$ ipython --no-banner

In [1]: import numpy as np

In [2]: np.set_printoptions(suppress=True, linewidth=200)

In [3]: W0 = np.load("m.npy")

In [4]: print(W0)
[[ 8. -6.  2.  6.]
 [-6. 13. -3. -9.]
 [ 2. -3.  5.  3.]
 [ 6. -9.  3. 13.]]

In [5]: other = np.linalg.inv(W0)

In [6]: print(round(float(np.linalg.det(W0) * np.linalg.det(other)), 2))
1.0

In [7]: print(np.allclose(other, W0.T))
False

In [8]: w, vecs = np.linalg.eig(W0)

In [9]: print(np.round(np.sort(np.linalg.eigvals(W0.T)), 2))
[ 4.  4.  4. 27.]

In [10]: print(np.round(W0 @ vecs[:, 0] - w[0] * vecs[:, 0], 2) + 0)
[0. 0. 0. 0.]

In [11]: print(np.round(np.prod(w), 2))
1728.0

In [12]: vec = np.ones(4)

In [13]: for _ in range(3):
    ...:     vec = W0 @ vec
    ...:     vec /= np.linalg.norm(vec)
    ...:     print(round(vec @ W0 @ vec, 2))
    ...: 
23.13
26.9
27.0

In [14]: print(np.round(np.linalg.eigvalsh(W0)[-1], 2))
27.0

In [15]: w, vecs = np.linalg.eigh(W0)

In [16]: vec = np.array([1, -2, 2, 1])

In [17]: print(np.round(vecs * np.maximum(w, 0) @ vecs.T, 2))
[[ 8. -6.  2.  6.]
 [-6. 13. -3. -9.]
 [ 2. -3.  5.  3.]
 [ 6. -9.  3. 13.]]

In [18]: print(np.round(np.linalg.eigvalsh(W0[1:, 1:]), 2))
[ 4.  4. 23.]

In [19]: print(np.round(vecs * np.sqrt(w) @ vecs.T, 2))
[[ 2.56 -0.83  0.28  0.83]
 [-0.83  3.25 -0.42 -1.25]
 [ 0.28 -0.42  2.14  0.42]
 [ 0.83 -1.25  0.42  3.25]]

In [20]: def softmax(z):
    ...:     e = np.exp(z - z.max(axis=-1, keepdims=True))
    ...:     return e / e.sum(axis=-1, keepdims=True)
    ...: 

In [21]: print(np.round(softmax(W0[3]), 2) + 0)
[0. 0. 0. 1.]

In [22]: print(np.round(softmax(W0[3] + 2), 2) + 0)
[0. 0. 0. 1.]

In [23]: print(np.round(softmax(10 * W0[3]), 2) + 0)
[0. 0. 0. 1.]

In [24]: scores = W0 @ W0.T / np.sqrt(4)

In [25]: print(np.round(softmax(scores), 2) + 0)
[[0. 0. 0. 1.]
 [0. 1. 0. 0.]
 [0. 0. 0. 1.]
 [0. 0. 0. 1.]]

In [26]: print(softmax(scores).round(6).argmax(axis=1))
[3 1 3 3]

In [27]: print(np.round(softmax(scores + np.triu(np.full(scores.shape, -np.inf), 1)), 2) + 0)
[[1. 0. 0. 0.]
 [0. 1. 0. 0.]
 [1. 0. 0. 0.]
 [0. 0. 0. 1.]]

In [28]: A = np.load("a.npy")

In [29]: print(A)
[[-0.07  0.56  0.62  0.65  1.26]
 [ 0.11  0.37  0.36  0.33  0.8 ]
 [-0.04 -0.75 -0.78 -0.68 -1.39]
 [ 0.04  0.63  0.63  0.61  1.24]
 [ 0.1   1.3   1.35  1.35  2.62]
 [ 0.08 -0.29 -0.34 -0.36 -0.61]
 [-0.1   0.2   0.05  0.12  0.19]
 [-0.04 -2.48 -2.49 -2.42 -4.77]
 [ 0.15 -1.   -0.96 -1.04 -2.01]
 [-0.07  0.04  0.11  0.04  0.04]
 [-0.05  1.09  1.14  1.17  2.13]
 [ 0.   -1.24 -1.2  -1.23 -2.51]
 [ 0.03  0.2   0.15  0.11  0.32]
 [ 0.04  1.04  1.    1.03  2.07]
 [-0.1  -0.29 -0.25 -0.31 -0.59]
 [-0.08  0.6   0.67  0.61  1.36]
 [ 0.02  1.27  1.2   1.25  2.57]
 [-0.06  0.24  0.23  0.12  0.38]]

In [30]: print(np.round(np.linalg.norm(A, 2) / np.linalg.norm(A), 2))
1.0

In [31]: print(np.linalg.matrix_rank(A, rtol=0.1))
1

In [32]: print([round(float(x), 2) for x in np.linalg.svd(A, compute_uv=False)[:3]])
[10.62, 0.32, 0.21]

In [33]: print(np.round(np.abs(np.linalg.svd(A)[2][-1]), 2))
[0.11 0.46 0.48 0.66 0.33]

In [34]: print(np.linalg.cond(A) > 100)
False

In [35]: u, r1 = A[4], A[2]

In [36]: print(round(u @ u, 2))
12.21

In [37]: p = (u @ r1) / (u @ u) * u

In [38]: print(np.round(np.outer(u, r1), 2) + 0)
[[ 0.   -0.08 -0.08 -0.07 -0.14]
 [-0.05 -0.98 -1.01 -0.88 -1.81]
 [-0.05 -1.01 -1.05 -0.92 -1.88]
 [-0.05 -1.01 -1.05 -0.92 -1.88]
 [-0.1  -1.96 -2.04 -1.78 -3.64]]

In [39]: print(round(np.linalg.norm(u + r1) ** 2 + np.linalg.norm(u - r1) ** 2, 2))
31.55

In [40]: print(np.round((r1 - p) @ u, 2))
-0.0

In [41]: print(p.round(2))
[-0.05 -0.7  -0.73 -0.73 -1.41]

In [42]: print(np.linalg.matrix_rank(np.outer(u, r1)))
1

In [43]: vec = np.array([3, 3, -2, 1, 3])

In [44]: print(np.linalg.norm(A @ vec) <= np.linalg.norm(A, 2) * np.linalg.norm(vec) + 1e-9)
True

In [45]: print((A @ vec).argmax())
4

In [46]: print(np.sign((A @ vec).round(6)))
[ 1.  1. -1.  1.  1. -1.  1. -1. -1. -1.  1. -1.  1.  1. -1.  1.  1.  1.]

In [47]: print(A @ np.eye(5)[1])
[ 0.56  0.37 -0.75  0.63  1.3  -0.29  0.2  -2.48 -1.    0.04  1.09 -1.24  0.2   1.04 -0.29  0.6   1.27  0.24]

In [48]: C = A[[12, 15]].astype(float)

In [49]: for _ in range(7):
    ...:     labels = np.linalg.norm(A[:, None] - C, axis=-1).argmin(axis=1)
    ...:     C = np.array([A[labels == j].mean(axis=0) for j in range(2)])
    ...: 

In [50]: print(labels)
[1 1 0 1 1 0 1 0 0 1 1 0 1 1 0 1 1 1]

In [51]: print(np.round(C[1] - C[0], 2))
[-0.02  1.64  1.63  1.62  3.23]

In [52]: print(np.abs(C[1] - C[0]).argmax())
4

In [53]: other = np.array([[-1, -5], [6, -5], [4, 3], [-5, -1], [8, -4]])

In [54]: print(np.linalg.matrix_rank(np.vstack([A, other.T])))
5

In [55]: print(np.vstack([A, other.T]).shape)
(20, 5)

In [56]: M = np.load("case1.npy")

In [57]: print(M)
[[-7.  2. -2.  2.]
 [ 0. -7.  2.  0.]
 [ 0. -4. -1.  0.]
 [-4.  2. -2. -1.]]

In [58]: print(np.round(np.abs(np.linalg.eigvals(M)).max(), 2))
5.0

In [59]: print(round(float(np.linalg.det(M)), 2))
225.0

In [60]: print((M + M.T) / 2)
[[-7.  1. -1. -1.]
 [ 1. -7. -1.  1.]
 [-1. -1. -1. -1.]
 [-1.  1. -1. -1.]]

In [61]: print(np.round(np.sort(np.abs(np.linalg.eigvals(M))), 2))
[3. 3. 5. 5.]

In [62]: print(np.allclose(M, M.T))
False
